$ python3 -q
>>> import numpy as np
>>> np.set_printoptions(precision=3, suppress=True, linewidth=160, floatmode="fixed")
>>> rnd = lambda a: np.round(a, 3) + 0
>>> A = np.load("test5.npy")
>>> rnd(A)
array([[ 11.908,  -3.954,  -5.931],
       [ -6.854,   5.427,   8.140],
       [ -6.418,   5.209,   7.813],
       [ -3.433,   3.717,   5.575],
       [  8.339,  -2.169,  -3.254],
       [ -3.541,   3.770,   5.656],
       [  0.746,   1.627,   2.440],
       [  3.406,   0.297,   0.445],
       [ -6.581,   5.291,   7.936],
       [ -2.623,   3.312,   4.967],
       [  7.255,  -1.627,  -2.441],
       [  7.233,  -1.617,  -2.425],
       [ -2.816,   3.408,   5.112],
       [ 19.974,  -7.987, -11.980],
       [ -4.915,   4.457,   6.686],
       [  2.408,   0.796,   1.194],
       [ 11.755,  -3.877,  -5.816],
       [-15.303,   9.652,  14.478],
       [ 20.105,  -8.053, -12.079],
       [  1.459,   1.271,   1.906],
       [  4.465,  -0.232,  -0.348]])
>>> rk = np.linalg.matrix_rank(A)
>>> rk
np.int64(2)
>>> ns = np.linalg.svd(A)[2][rk:].T
>>> np.allclose(A @ ns, 0)
True
>>> ns.shape
(3, 1)
>>> np.linalg.matrix_rank(A.T @ A), np.linalg.matrix_rank(A @ A.T)
(np.int64(2), np.int64(2))
>>> np.linalg.rank(A)
Traceback (most recent call last):
  File "<python-input-11>", line 1, in <module>
    np.linalg.rank(A)
    ^^^^^^^^^^^^^^
AttributeError: module 'numpy.linalg' has no attribute 'rank'
>>> rnd(A.sum(axis=0))
array([46.570, 18.715, 28.073])
>>> np.linalg.matrix_rank(A)
np.int64(2)
>>> rnd(np.abs(A).max())
np.float64(20.105)
>>> Z = A[[11, 13]].astype(float)
>>> for _ in range(7):
...     labels = np.linalg.norm(A[:, None] - Z, axis=-1).argmin(axis=1)
...     Z = np.array([A[labels == j].mean(axis=0) for j in range(2)])
... 
>>> labels
array([1, 0, 0, 0, 1, 0, 0, 0, 0, 0, 1, 1, 0, 1, 0, 0, 1, 0, 1, 0, 0])
>>> np.abs(Z[1] - Z[0]).argmax()
np.int64(0)
>>> print(np.bincount(labels))
[14  7]
>>> rnd(np.linalg.norm(A, "nuc"))
np.float64(66.568)
>>> U, sv, vt = np.linalg.svd(A)
>>> V = vt[:(sv > 1e-8).sum()]
>>> rng = np.random.default_rng(77118)
>>> x = A[14] + 3 * A[7] + rng.integers(2) * np.eye(3)[1]
>>> rnd(x)
array([5.304, 6.348, 8.022])
>>> np.allclose(V.T @ V @ x, x)
False
>>> rnd(V.T @ V)
array([[1.000, 0.000, 0.000],
       [0.000, 0.308, 0.462],
       [0.000, 0.462, 0.692]])
>>> E = np.load("a.npy")
>>> E
array([[11,  3, -7],
       [ 6,  7, -6],
       [ 7, -4, 80]])
>>> print(np.kron(np.eye(2, dtype=int), E))
[[11  3 -7  0  0  0]
 [ 6  7 -6  0  0  0]
 [ 7 -4 80  0  0  0]
 [ 0  0  0 11  3 -7]
 [ 0  0  0  6  7 -6]
 [ 0  0  0  7 -4 80]]
>>> rnd(np.linalg.eigvals(E))
array([79.623, 14.049,  4.328])
>>> rnd(np.linalg.det(2 * E)), rnd(np.linalg.det(E))
(np.float64(38728.0), np.float64(4841.0))
>>> rnd(np.linalg.det(E[::-1]))
np.float64(-4841.0)
>>> rnd(np.linalg.eigvals(E).sum().real)
np.float64(98.0)
>>> arr = np.loadtxt("block8.csv", delimiter=",")
>>> print(arr)
[[3.000 1.000 1.000 1.000]
 [1.000 3.000 1.000 1.000]
 [1.000 1.000 3.000 1.000]
 [1.000 1.000 1.000 3.000]]
>>> np.sort(np.abs(np.fft.fft(arr[0]))), rnd(np.sort(np.linalg.svd(arr, compute_uv=False)))
(array([2.000, 2.000, 2.000, 6.000]), array([2.000, 2.000, 2.000, 6.000]))
>>> arr @ np.ones(4)
array([6.000, 6.000, 6.000, 6.000])
>>> theta = np.radians(72)
>>> r_ = np.eye(4)
>>> r_[3, 3] = r_[1, 1] = np.cos(theta)
>>> r_[3, 1], r_[1, 3] = -np.sin(theta), np.sin(theta)
>>> rnd(r_)
array([[ 1.000,  0.000,  0.000,  0.000],
       [ 0.000,  0.309,  0.000,  0.951],
       [ 0.000,  0.000,  1.000,  0.000],
       [ 0.000, -0.951,  0.000,  0.309]])
>>> out = arr @ r_.T
>>> print(np.allclose(np.linalg.norm(arr, axis=1), np.linalg.norm(out, axis=1)))
True
>>> rnd(out)
array([[ 3.000,  1.260,  1.000, -0.642],
       [ 1.000,  1.878,  1.000, -2.544],
       [ 1.000,  1.260,  3.000, -0.642],
       [ 1.000,  3.162,  1.000, -0.024]])
>>> print(np.allclose(arr @ arr.T, out @ out.T))
True
>>> u, v = out[1], out[2]
>>> u @ v
np.float64(8.0)
>>> p = (u @ v) / (u @ u) * u
>>> rnd(p)
array([ 0.667,  1.252,  0.667, -1.696])
>>> print(rnd(np.outer(u, v)))
[[ 1.000  1.260  3.000 -0.642]
 [ 1.878  2.367  5.634 -1.206]
 [ 1.000  1.260  3.000 -0.642]
 [-2.544 -3.206 -7.632  1.633]]
>>> m1 = np.load("mat.npy")
>>> m1
array([[-1.000,  1.000,  1.000],
       [ 1.000, -1.000,  1.000],
       [ 1.000,  1.000, -1.000]])
>>> x = np.array([1, 0, 0])
>>> y = m1 @ x
>>> beta, lr = np.zeros(3), 1 / np.linalg.norm(m1, 2) ** 2
>>> for i in range(30):
...     beta -= lr * m1.T @ (m1 @ beta - y)
...     if i % 5 == 0: print(i, round(np.linalg.norm(m1 @ beta - y), 3))
... 
0 0.433
5 0.103
10 0.024
15 0.006
20 0.001
25 0.0
>>> rnd(np.linalg.cond(m1))
np.float64(2.0)
>>> rnd(beta)
array([1.000, 0.000, 0.000])
>>> M = np.diag(np.array([1, 2, 3]))
>>> print(M)
[[1 0 0]
 [0 2 0]
 [0 0 3]]
>>> evals, V = np.linalg.eigvalsh(M)
Traceback (most recent call last):
  File "<python-input-63>", line 1, in <module>
    evals, V = np.linalg.eigvalsh(M)
    ^^^^^^^^
ValueError: too many values to unpack (expected 2)
>>> evals, V = np.linalg.eigh(M)
>>> V.T @ V
array([[1.000, 0.000, 0.000],
       [0.000, 1.000, 0.000],
       [0.000, 0.000, 1.000]])
>>> V.T @ M @ V
array([[1.000, 0.000, 0.000],
       [0.000, 2.000, 0.000],
       [0.000, 0.000, 3.000]])
>>> evals.sum(), np.trace(M)
(np.float64(6.0), np.int64(6))
>>> rnd(np.linalg.eigvalsh(M @ M))
array([1.000, 4.000, 9.000])
>>> np.unique(evals.round(6) + 0, return_counts=True)[1]
array([1, 1, 1])
>>> evals
array([1.000, 2.000, 3.000])
>>> V @ np.diag(evals) @ V.T
array([[1.000, 0.000, 0.000],
       [0.000, 2.000, 0.000],
       [0.000, 0.000, 3.000]])
